>>> import numpy as np
>>> from numpy import linalg as LA
>>> np.set_printoptions(precision=2, suppress=True, linewidth=160)
>>> arr = np.loadtxt("layer8.csv", delimiter=",")
>>> print(arr)
[[ -8.  -2.   3.  -1.  -1.]
 [  3.  -2.  -3.  -1.   0.]
 [ -3.   1.  27.   2.  -2.]
 [  0.  -2.   3. -15.   0.]
 [  2.  -3.  -1.   0.  14.]]
>>> x = np.array([-1, -3, 2, -4, 4])
>>> y = arr @ x
>>> y
array([20.,  1., 38., 72., 61.])
>>> LA.solve(arr, -3 * y)
array([  3.,   9.,  -6.,  12., -12.])
>>> LA.solve(arr, y)
array([-1., -3.,  2., -4.,  4.])
>>> r0 = np.array([1, 2])
>>> np.polyval(r0, arr[4])
array([ 4., -1.,  1.,  2., 16.])
>>> np.convolve(arr[4], r0)
array([ 2.,  1., -7., -2., 14., 28.])
>>> np.correlate(arr[4], arr[0], "full")
array([  -2.,    1.,   10.,  -12.,  -27.,   12.,   50.,  -28., -112.])
>>> round(float(LA.det(arr[::-1])), 2)
-111902.0
>>> print(np.poly(arr))
[     1.    -16.   -471.   2811.  49575. 111902.]
>>> round(float(LA.det(arr.T)), 2)
-111902.0
>>> print(LA.eigvals(arr))
[ 26.87 -15.17  -6.61  -2.98  13.91]
>>> O, Rm = LA.qr(arr)
>>> np.round(O @ Rm, 2) + 0
array([[ -8.,  -2.,   3.,  -1.,  -1.],
       [  3.,  -2.,  -3.,  -1.,   0.],
       [ -3.,   1.,  27.,   2.,  -2.],
       [  0.,  -2.,   3., -15.,   0.],
       [  2.,  -3.,  -1.,   0.,  14.]])
>>> np.trace(O @ O.T)
np.float64(5.0)
>>> theta = np.radians(60)
>>> Rm = np.eye(5)
>>> Rm[1, 1] = Rm[3, 3] = np.cos(theta)
>>> Rm[1, 3], Rm[3, 1] = -np.sin(theta), np.sin(theta)
>>> Rm
array([[ 1.  ,  0.  ,  0.  ,  0.  ,  0.  ],
       [ 0.  ,  0.5 ,  0.  , -0.87,  0.  ],
       [ 0.  ,  0.  ,  1.  ,  0.  ,  0.  ],
       [ 0.  ,  0.87,  0.  ,  0.5 ,  0.  ],
       [ 0.  ,  0.  ,  0.  ,  0.  ,  1.  ]])
>>> B = arr @ Rm.T
>>> np.allclose(LA.norm(arr, axis=1), LA.norm(B, axis=1))
True
>>> print(np.allclose(arr @ arr.T, B @ B.T))
True
>>> LA.svd(arr, compute_uv=False), LA.svd(B, compute_uv=False)
(array([28.07, 15.44, 14.24,  7.93,  2.29]), array([28.07, 15.44, 14.24,  7.93,  2.29]))
